% python3 -q
>>> import numpy as np
>>> np.set_printoptions(precision=3, suppress=True, linewidth=120, sign=" ")
>>> def rnd(a):
...     return np.round(a, 3) + 0
... 
>>> rng = np.random.default_rng(5843)
>>> E = np.array([[1, 2, 2, 0, 0, 1, 2, 2, 2, 2, 2, 2, 1, 1],
...     [0, 0, 0, 0, 2, 2, 0, 2, 0, 0, 0, 2, 1, 0],
...     [0, 1, 1, 2, 0, 0, 2, 2, 0, 1, 1, 2, 0, 2],
...     [0, 0, 0, 0, 2, 0, 1, 1, 1, 1, 2, 1, 1, 0],
...     [2, 0, 0, 1, 2, 2, 2, 2, 0, 2, 2, 0, 1, 1],
...     [0, 0, 0, 2, 0, 0, 0, 1, 0, 0, 1, 2, 1, 1],
...     [0, 2, 1, 2, 1, 2, 2, 2, 1, 2, 0, 0, 1, 0],
...     [2, 0, 1, 1, 2, 2, 1, 1, 2, 0, 0, 2, 1, 2],
...     [0, 2, 1, 0, 1, 0, 2, 0, 2, 1, 0, 0, 2, 0],
...     [1, 0, 1, 1, 2, 0, 2, 0, 2, 2, 1, 2, 0, 0],
...     [2, 0, 2, 0, 0, 1, 1, 1, 1, 0, 2, 1, 1, 2]]) * (rng.random((11, 14)) < 0.3)
>>> E
array([[ 0,  0,  0,  0,  0,  1,  2,  0,  0,  0,  0,  2,  0,  0],
       [ 0,  0,  0,  0,  0,  0,  0,  0,  0,  0,  0,  0,  1,  0],
       [ 0,  1,  0,  2,  0,  0,  0,  2,  0,  0,  1,  0,  0,  2],
       [ 0,  0,  0,  0,  0,  0,  1,  0,  0,  1,  0,  1,  0,  0],
       [ 0,  0,  0,  1,  0,  0,  2,  0,  0,  0,  0,  0,  0,  0],
       [ 0,  0,  0,  0,  0,  0,  0,  0,  0,  0,  1,  0,  1,  0],
       [ 0,  2,  0,  2,  0,  2,  2,  0,  1,  2,  0,  0,  0,  0],
       [ 2,  0,  0,  0,  2,  0,  0,  0,  0,  0,  0,  0,  1,  2],
       [ 0,  2,  0,  0,  0,  0,  2,  0,  0,  0,  0,  0,  2,  0],
       [ 1,  0,  1,  0,  2,  0,  0,  0,  0,  0,  0,  2,  0,  0],
       [ 0,  0,  2,  0,  0,  1,  0,  1,  0,  0,  0,  1,  1,  0]])
>>> T = E.reshape(11, 2, -1)
>>> print(np.einsum("ihd,jhd->hij", T, T).shape)
(2, 11, 11)
>>> T[:, 0]
array([[ 0,  0,  0,  0,  0,  1,  2],
       [ 0,  0,  0,  0,  0,  0,  0],
       [ 0,  1,  0,  2,  0,  0,  0],
       [ 0,  0,  0,  0,  0,  0,  1],
       [ 0,  0,  0,  1,  0,  0,  2],
       [ 0,  0,  0,  0,  0,  0,  0],
       [ 0,  2,  0,  2,  0,  2,  2],
       [ 2,  0,  0,  0,  2,  0,  0],
       [ 0,  2,  0,  0,  0,  0,  2],
       [ 1,  0,  1,  0,  2,  0,  0],
       [ 0,  0,  2,  0,  0,  1,  0]])
>>> print(T.sum(axis=1))
[[ 0  0  0  0  2  1  2]
 [ 0  0  0  0  0  1  0]
 [ 2  1  0  3  0  0  2]
 [ 0  0  1  0  1  0  1]
 [ 0  0  0  1  0  0  2]
 [ 0  0  0  1  0  1  0]
 [ 0  3  2  2  0  2  2]
 [ 2  0  0  0  2  1  2]
 [ 0  2  0  0  0  2  2]
 [ 1  0  1  0  4  0  0]
 [ 1  0  2  0  1  2  0]]
>>> print(np.einsum("ihd,ihd->ih", T, T))
[[  5   4]
 [  0   1]
 [  5   9]
 [  1   2]
 [  5   0]
 [  0   2]
 [ 16   5]
 [  8   5]
 [  8   4]
 [  6   4]
 [  5   3]]
>>> np.swapaxes(T, 1, 2)[6]
array([[ 0,  0],
       [ 2,  1],
       [ 0,  2],
       [ 2,  0],
       [ 0,  0],
       [ 2,  0],
       [ 2,  0]])
>>> T.shape
(11, 2, 7)
>>> x0 = np.array([-4, 8, -8, 5, -8, -2, 7, -3, -3, -1, -4, 2, 0, -8])
>>> E @ x0
array([ 16,   0,  -8,   8,  19,  -4,  31, -40,  30, -24, -19])
>>> E @ (2 * x0)
array([ 32,   0, -16,  16,  38,  -8,  62, -80,  60, -48, -38])
>>> E @ np.ones(14)
array([  5.,   1.,   8.,   3.,   3.,   2.,  11.,   7.,   6.,   6.,   6.])
>>> K = np.load("test3.npy")
>>> K
array([[  1,  -3,   9, -27],
       [  1,  -2,   4,  -8],
       [  1,  -1,   1,  -1],
       [  1,   0,   0,   0],
       [  1,   1,   1,   1],
       [  1,   2,   4,   8],
       [  1,   3,   9,  27],
       [  1,   4,  16,  64],
       [  1,   5,  25, 125],
       [  1,   6,  36, 216],
       [  1,   7,  49, 343]])
>>> T = np.stack([K, -1 * K, K[::-1]])
>>> print(np.linalg.matrix_rank(T))
[ 4  4  4]
>>> (T @ K.T).shape
(3, 11, 11)
>>> rnd(np.linalg.norm(T, axis=(1, 2)))
array([ 436.524,  436.524,  436.524])
>>> np.einsum("bij,cij->bc", T, T)
array([[ 190553, -190553,  -20911],
       [-190553,  190553,   20911],
       [ -20911,   20911,  190553]])
>>> T.shape
(3, 11, 4)
>>> x0 = np.array([-6, 5, -5, -1])
>>> np.einsum("ij,j->i", K, x0)
array([ -39,  -28,  -15,   -6,   -7,  -24,  -63, -130, -231, -372, -559])
>>> K * x0
array([[  -6,  -15,  -45,   27],
       [  -6,  -10,  -20,    8],
       [  -6,   -5,   -5,    1],
       [  -6,    0,    0,    0],
       [  -6,    5,   -5,   -1],
       [  -6,   10,  -20,   -8],
       [  -6,   15,  -45,  -27],
       [  -6,   20,  -80,  -64],
       [  -6,   25, -125, -125],
       [  -6,   30, -180, -216],
       [  -6,   35, -245, -343]])
>>> (K * x0).sum(axis=1)
array([ -39,  -28,  -15,   -6,   -7,  -24,  -63, -130, -231, -372, -559])
>>> K @ x0
array([ -39,  -28,  -15,   -6,   -7,  -24,  -63, -130, -231, -372, -559])
>>> K @ np.ones(4)
array([-20.,  -5.,   0.,   1.,   4.,  15.,  40.,  85., 156., 259., 400.])
>>> proj = K @ np.linalg.solve(K.T @ K, K.T)
>>> rnd(proj @ K[:, 1])
array([-3., -2., -1.,  0.,  1.,  2.,  3.,  4.,  5.,  6.,  7.])
>>> rnd(np.trace(proj))
np.float64(4.0)
>>> idx = rng.permutation(4)
>>> out = K[:, idx] * rng.choice([-1, 1], 4)
>>> out
array([[ -9, -27,  -1,  -3],
       [ -4,  -8,  -1,  -2],
       [ -1,  -1,  -1,  -1],
       [  0,   0,  -1,   0],
       [ -1,   1,  -1,   1],
       [ -4,   8,  -1,   2],
       [ -9,  27,  -1,   3],
       [-16,  64,  -1,   4],
       [-25, 125,  -1,   5],
       [-36, 216,  -1,   6],
       [-49, 343,  -1,   7]])
>>> left, _, Vh = np.linalg.svd(K.T @ out)
>>> rnd(left @ Vh)
array([[ 0.,  0., -1.,  0.],
       [ 0.,  0.,  0.,  1.],
       [-1.,  0.,  0.,  0.],
       [ 0.,  1.,  0.,  0.]])
>>> idx
array([ 2,  3,  0,  1])
>>> q, R = np.linalg.qr(K)
>>> rnd(q.T @ q)
array([[ 1.,  0.,  0.,  0.],
       [ 0.,  1.,  0.,  0.],
       [ 0.,  0.,  1.,  0.],
       [ 0.,  0.,  0.,  1.]])
>>> rnd(abs(R[0, 0])), rnd(np.linalg.norm(K[:, 0]))
(np.float64(3.317), np.float64(3.317))
>>> q.shape, R.shape
((11, 4), (4, 4))
>>> data = np.loadtxt("dump.csv", delimiter=",")
>>> data
array([[ 0.6,  1. , -0.8, -0.4,  1.1,  0.5, -2.2,  3.3, -0.1,  0.8, -1.4, -0.1,  2.1, -0.5, -0.1,  0.7],
       [ 1.3, -0.7,  0.3, -0.2,  1.4,  0.5,  1. , -1.5, -1. ,  0.6, -1.4,  0.4, -2.2,  0.8, -0.9,  1.1],
       [-0.9, -0.8,  0.1, -0.3,  0.3, -0.1,  0. ,  4.8,  1.5, -1.3,  0.7,  0.6,  0.8,  0.3, -2.1, -0.3],
       [ 0.7,  1. ,  0.6, -1. ,  0.3,  0. , -0.3, -2.7,  1.3,  0.8, -0.4, -0.9, -0.1, -1.6, -0.5,  0.2],
       [-1.3, -0.8, -1.3, -0.3, -1.3,  0.6,  0.4,  1.5, -0.1, -0.1,  0. , -0.5, -3.6,  1.3, -0.4,  1.3],
       [ 2.6, -0.4,  1. ,  0.4, -0.8,  0.9, -1.5, -1.8,  1.1,  0.2, -1.3, -0.6, -0.3,  0.3, -2.2,  0.3],
       [ 2.2,  1.3,  1.1, -0.6,  0.4,  0.4,  0.3,  4.2,  0.7, -0.8, -0.6,  0.7, -1.6,  0.1,  0. , -1.6]])
>>> t = np.radians(180)
>>> R = np.eye(16)
>>> R[15, 15] = R[2, 2] = np.cos(t)
>>> R[15, 2], R[2, 15] = -np.sin(t), np.sin(t)
>>> out = data @ R.T
>>> np.allclose(np.linalg.norm(data, axis=1), np.linalg.norm(out, axis=1))
True
>>> print(rnd(out))
[[ 0.6  1.   0.8 -0.4  1.1  0.5 -2.2  3.3 -0.1  0.8 -1.4 -0.1  2.1 -0.5 -0.1 -0.7]
 [ 1.3 -0.7 -0.3 -0.2  1.4  0.5  1.  -1.5 -1.   0.6 -1.4  0.4 -2.2  0.8 -0.9 -1.1]
 [-0.9 -0.8 -0.1 -0.3  0.3 -0.1  0.   4.8  1.5 -1.3  0.7  0.6  0.8  0.3 -2.1  0.3]
 [ 0.7  1.  -0.6 -1.   0.3  0.  -0.3 -2.7  1.3  0.8 -0.4 -0.9 -0.1 -1.6 -0.5 -0.2]
 [-1.3 -0.8  1.3 -0.3 -1.3  0.6  0.4  1.5 -0.1 -0.1  0.  -0.5 -3.6  1.3 -0.4 -1.3]
 [ 2.6 -0.4 -1.   0.4 -0.8  0.9 -1.5 -1.8  1.1  0.2 -1.3 -0.6 -0.3  0.3 -2.2 -0.3]
 [ 2.2  1.3 -1.1 -0.6  0.4  0.4  0.3  4.2  0.7 -0.8 -0.6  0.7 -1.6  0.1  0.   1.6]]
>>> x0 = np.array([1, 3, -3, 1, 2, 0, 1, -3, 1, -2, 3, -3, 3, 2, -2, -3])
>>> h = np.maximum(data @ x0, 0)
>>> print(rnd(np.tanh(data @ x0)))
[-1.    -1.    -1.     1.    -1.     0.994 -1.   ]
>>> rnd(np.maximum(data @ x0, 0) - np.maximum(-data @ x0, 0))
array([ -6.5,  -7.7,  -5.2,   7.4, -16.5,   2.9, -10.7])
>>> data * (h > 1e-9)[:, None]
array([[ 0. ,  0. , -0. , -0. ,  0. ,  0. , -0. ,  0. , -0. ,  0. , -0. , -0. ,  0. , -0. , -0. ,  0. ],
       [ 0. , -0. ,  0. , -0. ,  0. ,  0. ,  0. , -0. , -0. ,  0. , -0. ,  0. , -0. ,  0. , -0. ,  0. ],
       [-0. , -0. ,  0. , -0. ,  0. , -0. ,  0. ,  0. ,  0. , -0. ,  0. ,  0. ,  0. ,  0. , -0. , -0. ],
       [ 0.7,  1. ,  0.6, -1. ,  0.3,  0. , -0.3, -2.7,  1.3,  0.8, -0.4, -0.9, -0.1, -1.6, -0.5,  0.2],
       [-0. , -0. , -0. , -0. , -0. ,  0. ,  0. ,  0. , -0. , -0. ,  0. , -0. , -0. ,  0. , -0. ,  0. ],
       [ 2.6, -0.4,  1. ,  0.4, -0.8,  0.9, -1.5, -1.8,  1.1,  0.2, -1.3, -0.6, -0.3,  0.3, -2.2,  0.3],
       [ 0. ,  0. ,  0. , -0. ,  0. ,  0. ,  0. ,  0. ,  0. , -0. , -0. ,  0. , -0. ,  0. ,  0. , -0. ]])
